% ipython --no-banner

In [1]: import numpy as np

In [2]: np.set_printoptions(suppress=True, linewidth=100)

In [3]: J = np.loadtxt("mat.csv", delimiter=",")

In [4]: print(J)
[[0. 0. 0. 0. 0. 0. 0. 0. 0. 0. 0. 0. 0. 1.]
 [1. 0. 0. 0. 0. 0. 0. 0. 0. 0. 0. 0. 0. 0.]
 [0. 0. 0. 1. 0. 0. 0. 0. 0. 0. 0. 0. 0. 0.]
 [0. 0. 0. 0. 1. 0. 0. 0. 0. 0. 0. 0. 0. 0.]
 [0. 0. 0. 0. 0. 0. 1. 0. 0. 0. 0. 0. 0. 0.]
 [0. 0. 0. 0. 0. 0. 0. 1. 0. 0. 0. 0. 0. 0.]
 [0. 0. 0. 0. 0. 0. 0. 0. 0. 0. 1. 0. 0. 0.]
 [0. 0. 0. 0. 0. 0. 0. 0. 1. 0. 0. 0. 0. 0.]
 [0. 0. 0. 0. 0. 0. 0. 0. 0. 0. 0. 0. 1. 0.]
 [0. 0. 0. 0. 0. 0. 0. 0. 0. 0. 0. 1. 0. 0.]
 [0. 0. 0. 0. 0. 1. 0. 0. 0. 0. 0. 0. 0. 0.]
 [0. 0. 1. 0. 0. 0. 0. 0. 0. 0. 0. 0. 0. 0.]
 [0. 1. 0. 0. 0. 0. 0. 0. 0. 0. 0. 0. 0. 0.]
 [0. 0. 0. 0. 0. 0. 0. 0. 0. 1. 0. 0. 0. 0.]]

In [5]: # rows sum to 1

In [6]: x0 = np.array([0, 0, -1, 1, 1, 0, 0, -1, -1, 0, -1, -2, -1, -1])

In [7]: print(np.round(np.abs(np.linalg.eigvals(J)), 3))
[1. 1. 1. 1. 1. 1. 1. 1. 1. 1. 1. 1. 1. 1.]

In [8]: rng = np.random.default_rng(50702)

In [9]: labels = rng.permutation(14)

In [10]: Y = J[:, labels] * rng.choice([-1, 1], 14)

In [11]: print(Y)
[[ 0. -0. -0.  0.  0. -0. -0. -0. -1. -0.  0. -0. -0.  0.]
 [ 0. -0. -0.  0.  0. -0. -0. -0. -0. -0.  0. -0. -1.  0.]
 [ 0. -1. -0.  0.  0. -0. -0. -0. -0. -0.  0. -0. -0.  0.]
 [ 1. -0. -0.  0.  0. -0. -0. -0. -0. -0.  0. -0. -0.  0.]
 [ 0. -0. -0.  0.  0. -0. -0. -0. -0. -0.  1. -0. -0.  0.]
 [ 0. -0. -0.  0.  0. -0. -1. -0. -0. -0.  0. -0. -0.  0.]
 [ 0. -0. -0.  0.  0. -0. -0. -0. -0. -0.  0. -0. -0.  1.]
 [ 0. -0. -0.  0.  0. -1. -0. -0. -0. -0.  0. -0. -0.  0.]
 [ 0. -0. -0.  0.  0. -0. -0. -0. -0. -0.  0. -1. -0.  0.]
 [ 0. -0. -1.  0.  0. -0. -0. -0. -0. -0.  0. -0. -0.  0.]
 [ 0. -0. -0.  0.  0. -0. -0. -1. -0. -0.  0. -0. -0.  0.]
 [ 0. -0. -0.  0.  0. -0. -0. -0. -0. -1.  0. -0. -0.  0.]
 [ 0. -0. -0.  0.  1. -0. -0. -0. -0. -0.  0. -0. -0.  0.]
 [ 0. -0. -0.  1.  0. -0. -0. -0. -0. -0.  0. -0. -0.  0.]]

In [12]: U, _, Vh = np.linalg.svd(J.T @ Y)

In [13]: print(labels)
[ 4  3 11  9  1  8  7  5 13  2  6 12  0 10]

In [14]: x0 = np.array([1, -2, -1, 0, -2, 0, 1, 1, 2, 0, 2, 1, 2, -1])

In [15]: print(np.round(np.linalg.norm(x0), 3), round(np.linalg.norm(Y @ x0), 3))
5.099 5.099

In [16]: print(14 - np.linalg.matrix_rank(Y - np.eye(14), tol=1e-8))
0

In [17]: print([p for p in range(1, 25) if np.allclose(np.linalg.matrix_power(Y, p), np.eye(14))])
[]

In [18]: print(Y.T @ (Y @ x0))
[ 1. -2. -1.  0. -2.  0.  1.  1.  2.  0.  2.  1.  2. -1.]

In [19]: J.inv()
AttributeError: 'numpy.ndarray' object has no attribute 'inv'


In [20]: print(round(np.linalg.det(J), 3))
-1.0

In [21]: assert J == J.T
ValueError: The truth value of an array with more than one element is ambiguous. Use a.any() or a.all()


In [22]: print(np.round(np.sort(np.abs(np.linalg.eigvals(J))), 3))
[1. 1. 1. 1. 1. 1. 1. 1. 1. 1. 1. 1. 1. 1.]

In [23]: print(J[:, 7] @ J[:, 2])
0.0

In [24]: F = np.array([[2, 5, -2, 3, -4, -4, 1, 5, -3, 1, 2, -2],
    ...:     [2, -2, 0, 5, -4, -1, 5, 2, -3, -4, -5, 3],
    ...:     [0, 2, 0, -3, 0, 0, -5, 0, 5, -1, 4, 1],
    ...:     [-4, -5, 3, 5, 0, 5, 5, -3, -5, 4, 2, -4],
    ...:     [0, -1, 2, 4, 1, 0, -4, 0, -5, -1, 0, -5],
    ...:     [1, -1, -3, -2, -1, 2, 2, 3, 1, 2, -1, 0],
    ...:     [-5, 4, -5, 3, -2, 1, -2, -4, -3, 5, -1, -4],
    ...:     [0, -3, -3, -4, 0, 5, -4, -4, -3, -3, 1, -3],
    ...:     [2, 0, 3, -5, 3, 1, 2, -5, 3, 4, -2, -4],
    ...:     [4, -2, 3, -5, -1, -4, -5, 5, -5, 4, 3, -2],
    ...:     [1, 2, 3, 4, 0, -4, 0, -4, 5, -5, -1, 5],
    ...:     [-1, -3, 2, 3, 0, -5, -1, 3, -1, -3, -5, 4],
    ...:     [1, 0, -4, 2, -4, 0, 4, 5, 3, 4, -1, 4],
    ...:     [2, -3, 3, 3, -3, -5, -5, 5, -5, 1, 2, -2]])

In [25]: F[:, 3] = 5 * F[:, 9]

In [26]: print(F)
[[  2   5  -2   5  -4  -4   1   5  -3   1   2  -2]
 [  2  -2   0 -20  -4  -1   5   2  -3  -4  -5   3]
 [  0   2   0  -5   0   0  -5   0   5  -1   4   1]
 [ -4  -5   3  20   0   5   5  -3  -5   4   2  -4]
 [  0  -1   2  -5   1   0  -4   0  -5  -1   0  -5]
 [  1  -1  -3  10  -1   2   2   3   1   2  -1   0]
 [ -5   4  -5  25  -2   1  -2  -4  -3   5  -1  -4]
 [  0  -3  -3 -15   0   5  -4  -4  -3  -3   1  -3]
 [  2   0   3  20   3   1   2  -5   3   4  -2  -4]
 [  4  -2   3  20  -1  -4  -5   5  -5   4   3  -2]
 [  1   2   3 -25   0  -4   0  -4   5  -5  -1   5]
 [ -1  -3   2 -15   0  -5  -1   3  -1  -3  -5   4]
 [  1   0  -4  20  -4   0   4   5   3   4  -1   4]
 [  2  -3   3   5  -3  -5  -5   5  -5   1   2  -2]]

In [27]: U, sv, Vh = np.linalg.svd(F)

In [28]: vecs = Vh[:(sv > 1e-8).sum()]

In [29]: x0 = F[2] + -1 * F[7] + rng.integers(2) * np.eye(12)[3]

In [30]: print(x0)
[ 0.  5.  3. 10.  0. -5. -1.  4.  8.  2.  3.  4.]

In [31]: print(np.allclose(vecs.T @ vecs @ x0, x0))
True

In [32]: print(np.round(vecs.T @ vecs, 3) + 0)
[[1.    0.    0.    0.    0.    0.    0.    0.    0.    0.    0.    0.   ]
 [0.    1.    0.    0.    0.    0.    0.    0.    0.    0.    0.    0.   ]
 [0.    0.    1.    0.    0.    0.    0.    0.    0.    0.    0.    0.   ]
 [0.    0.    0.    0.962 0.    0.    0.    0.    0.    0.192 0.    0.   ]
 [0.    0.    0.    0.    1.    0.    0.    0.    0.    0.    0.    0.   ]
 [0.    0.    0.    0.    0.    1.    0.    0.    0.    0.    0.    0.   ]
 [0.    0.    0.    0.    0.    0.    1.    0.    0.    0.    0.    0.   ]
 [0.    0.    0.    0.    0.    0.    0.    1.    0.    0.    0.    0.   ]
 [0.    0.    0.    0.    0.    0.    0.    0.    1.    0.    0.    0.   ]
 [0.    0.    0.    0.192 0.    0.    0.    0.    0.    0.038 0.    0.   ]
 [0.    0.    0.    0.    0.    0.    0.    0.    0.    0.    1.    0.   ]
 [0.    0.    0.    0.    0.    0.    0.    0.    0.    0.    0.    1.   ]]

In [33]: print(round(float(np.linalg.norm(x0 - vecs.T @ vecs @ x0)), 3))
0.0

In [34]: r0 = np.array([-7, 0])

In [35]: print(np.polyval(r0, F[9]))
[ -28   14  -21 -140    7   28   35  -35   35  -28  -21   14]

In [36]: print(np.cross(F[9, :3], F[8, :3]))
[-6 -6  4]

In [37]: print(np.convolve(F[9], r0))
[ -28   14  -21 -140    7   28   35  -35   35  -28  -21   14    0]

In [38]: print(round(float(np.linalg.norm(F, 2) / np.linalg.norm(F)), 3))
0.872

In [39]: print(np.linalg.cond(F) > 100)
True

In [40]: rank = np.linalg.matrix_rank(F)

In [41]: print(rank)
11

In [42]: N = np.linalg.svd(F)[2][rank:].T

In [43]: print(np.round(N @ N.T, 3) + 0)
[[ 0.     0.     0.     0.     0.     0.     0.     0.     0.     0.     0.     0.   ]
 [ 0.     0.     0.     0.     0.     0.     0.     0.     0.     0.     0.     0.   ]
 [ 0.     0.     0.     0.     0.     0.     0.     0.     0.     0.     0.     0.   ]
 [ 0.     0.     0.     0.038  0.     0.     0.     0.     0.    -0.192  0.     0.   ]
 [ 0.     0.     0.     0.     0.     0.     0.     0.     0.     0.     0.     0.   ]
 [ 0.     0.     0.     0.     0.     0.     0.     0.     0.     0.     0.     0.   ]
 [ 0.     0.     0.     0.     0.     0.     0.     0.     0.     0.     0.     0.   ]
 [ 0.     0.     0.     0.     0.     0.     0.     0.     0.     0.     0.     0.   ]
 [ 0.     0.     0.     0.     0.     0.     0.     0.     0.     0.     0.     0.   ]
 [ 0.     0.     0.    -0.192  0.     0.     0.     0.     0.     0.962  0.     0.   ]
 [ 0.     0.     0.     0.     0.     0.     0.     0.     0.     0.     0.     0.   ]
 [ 0.     0.     0.     0.     0.     0.     0.     0.     0.     0.     0.     0.   ]]

In [44]: print([int(np.linalg.matrix_rank(F[:, :j + 1])) for j in range(12)])
[1, 2, 3, 4, 5, 6, 7, 8, 9, 9, 10, 11]

In [45]: print(N.shape)
(12, 1)

In [46]: x0 = np.array([1, 3, 1, 2, 1, 3, 1, 1, 2, 2, 0, 0])

In [47]: h = np.maximum(F @ x0, 0)

In [48]: print(np.flatnonzero(h > 1e-9))
[ 0  3  5  6  8  9 12]

In [49]: feats = np.load("block9.npy")

In [50]: print(feats)
[[4. 1. 0. 0. 0. 0. 0. 0. 0. 0. 0. 0. 0. 0.]
 [0. 4. 1. 0. 0. 0. 0. 0. 0. 0. 0. 0. 0. 0.]
 [0. 0. 4. 1. 0. 0. 0. 0. 0. 0. 0. 0. 0. 0.]
 [0. 0. 0. 4. 1. 0. 0. 0. 0. 0. 0. 0. 0. 0.]
 [0. 0. 0. 0. 4. 1. 0. 0. 0. 0. 0. 0. 0. 0.]
 [0. 0. 0. 0. 0. 4. 1. 0. 0. 0. 0. 0. 0. 0.]
 [0. 0. 0. 0. 0. 0. 4. 1. 0. 0. 0. 0. 0. 0.]
 [0. 0. 0. 0. 0. 0. 0. 4. 1. 0. 0. 0. 0. 0.]
 [0. 0. 0. 0. 0. 0. 0. 0. 4. 1. 0. 0. 0. 0.]
 [0. 0. 0. 0. 0. 0. 0. 0. 0. 4. 1. 0. 0. 0.]
 [0. 0. 0. 0. 0. 0. 0. 0. 0. 0. 4. 1. 0. 0.]
 [0. 0. 0. 0. 0. 0. 0. 0. 0. 0. 0. 4. 1. 0.]
 [0. 0. 0. 0. 0. 0. 0. 0. 0. 0. 0. 0. 4. 1.]
 [0. 0. 0. 0. 0. 0. 0. 0. 0. 0. 0. 0. 0. 4.]]

In [51]: def softmax(z):
    ...:     e = np.exp(z - z.max(axis=-1, keepdims=True))
    ...:     return e / e.sum(axis=-1, keepdims=True)
    ...: 

In [52]: print(np.round(softmax(feats[9]), 3))
[0.014 0.014 0.014 0.014 0.014 0.014 0.014 0.014 0.014 0.788 0.039 0.014 0.014 0.014]

In [53]: print(np.round(softmax(feats).sum(axis=1), 3))
[1. 1. 1. 1. 1. 1. 1. 1. 1. 1. 1. 1. 1. 1.]

In [54]: print(np.round(softmax(feats[9] + -3), 3))
[0.014 0.014 0.014 0.014 0.014 0.014 0.014 0.014 0.014 0.788 0.039 0.014 0.014 0.014]

In [55]: S = feats @ feats.T / np.sqrt(14)

In [56]: print(softmax(S).round(6).argmax(axis=1))
[ 0  1  2  3  4  5  6  7  8  9 10 11 12 13]

In [57]: print(np.round(softmax(S)[9] @ feats, 3))
[0.036 0.045 0.045 0.045 0.045 0.045 0.045 0.045 0.114 3.419 0.953 0.062 0.045 0.045]

In [58]: arr = 3 * np.eye(8) + np.eye(8, k=1)

In [59]: print(arr)
[[3. 1. 0. 0. 0. 0. 0. 0.]
 [0. 3. 1. 0. 0. 0. 0. 0.]
 [0. 0. 3. 1. 0. 0. 0. 0.]
 [0. 0. 0. 3. 1. 0. 0. 0.]
 [0. 0. 0. 0. 3. 1. 0. 0.]
 [0. 0. 0. 0. 0. 3. 1. 0.]
 [0. 0. 0. 0. 0. 0. 3. 1.]
 [0. 0. 0. 0. 0. 0. 0. 3.]]

In [60]: # triangular, det is the product of the diagonal

In [61]: print(np.allclose(arr, arr.T))
False

In [62]: print(np.round(np.linalg.matrix_power(arr, 3), 3))
[[27. 27.  9.  1.  0.  0.  0.  0.]
 [ 0. 27. 27.  9.  1.  0.  0.  0.]
 [ 0.  0. 27. 27.  9.  1.  0.  0.]
 [ 0.  0.  0. 27. 27.  9.  1.  0.]
 [ 0.  0.  0.  0. 27. 27.  9.  1.]
 [ 0.  0.  0.  0.  0. 27. 27.  9.]
 [ 0.  0.  0.  0.  0.  0. 27. 27.]
 [ 0.  0.  0.  0.  0.  0.  0. 27.]]

In [63]: print(np.round(np.sort(np.abs(np.linalg.eigvals(arr))), 3))
[3. 3. 3. 3. 3. 3. 3. 3.]

In [64]: print(round(float(np.abs(np.linalg.eigvals(arr)).max()), 3))
3.0

In [65]: print(np.trace(arr))
24.0

In [66]: print((arr + arr.T) / 2)
[[3.  0.5 0.  0.  0.  0.  0.  0. ]
 [0.5 3.  0.5 0.  0.  0.  0.  0. ]
 [0.  0.5 3.  0.5 0.  0.  0.  0. ]
 [0.  0.  0.5 3.  0.5 0.  0.  0. ]
 [0.  0.  0.  0.5 3.  0.5 0.  0. ]
 [0.  0.  0.  0.  0.5 3.  0.5 0. ]
 [0.  0.  0.  0.  0.  0.5 3.  0.5]
 [0.  0.  0.  0.  0.  0.  0.5 3. ]]

In [67]: r0, r1 = arr[7], arr[4]

In [68]: print(r0 @ r1)
0.0

In [69]: pr = (r0 @ r1) / (r0 @ r0) * r0

In [70]: print((r1 - pr) @ r0)
0.0

In [71]: print(np.round(np.linalg.norm(r0 + r1) ** 2 + np.linalg.norm(r0 - r1) ** 2, 3))
38.0

In [72]: Y = F[0, 0] * F[1:] - np.outer(F[1:, 0], F[0])

In [73]: print(Y)
[[  0 -14   4 -50   0   6   8  -6   0 -10 -14  10]
 [  0   4   0 -10   0   0 -10   0  10  -2   8   2]
 [  0  10  -2  60 -16  -6  14  14 -22  12  12 -16]
 [  0  -2   4 -10   2   0  -8   0 -10  -2   0 -10]
 [  0  -7  -4  15   2   8   3   1   5   3  -4   2]
 [  0  33 -20  75 -24 -18   1  17 -21  15   8 -18]
 [  0  -6  -6 -30   0  10  -8  -8  -6  -6   2  -6]
 [  0 -10  10  30  14  10   2 -20  12   6  -8  -4]
 [  0 -24  14  20  14   8 -14 -10   2   4  -2   4]
 [  0  -1   8 -55   4  -4  -1 -13  13 -11  -4  12]
 [  0  -1   2 -25  -4 -14  -1  11  -5  -5  -8   6]
 [  0  -5  -6  35  -4   4   7   5   9   7  -4  10]
 [  0 -16  10   0   2  -2 -12   0  -4   0   0   0]]

In [74]: print(np.linalg.matrix_rank(Y), np.linalg.matrix_rank(F))
10 11
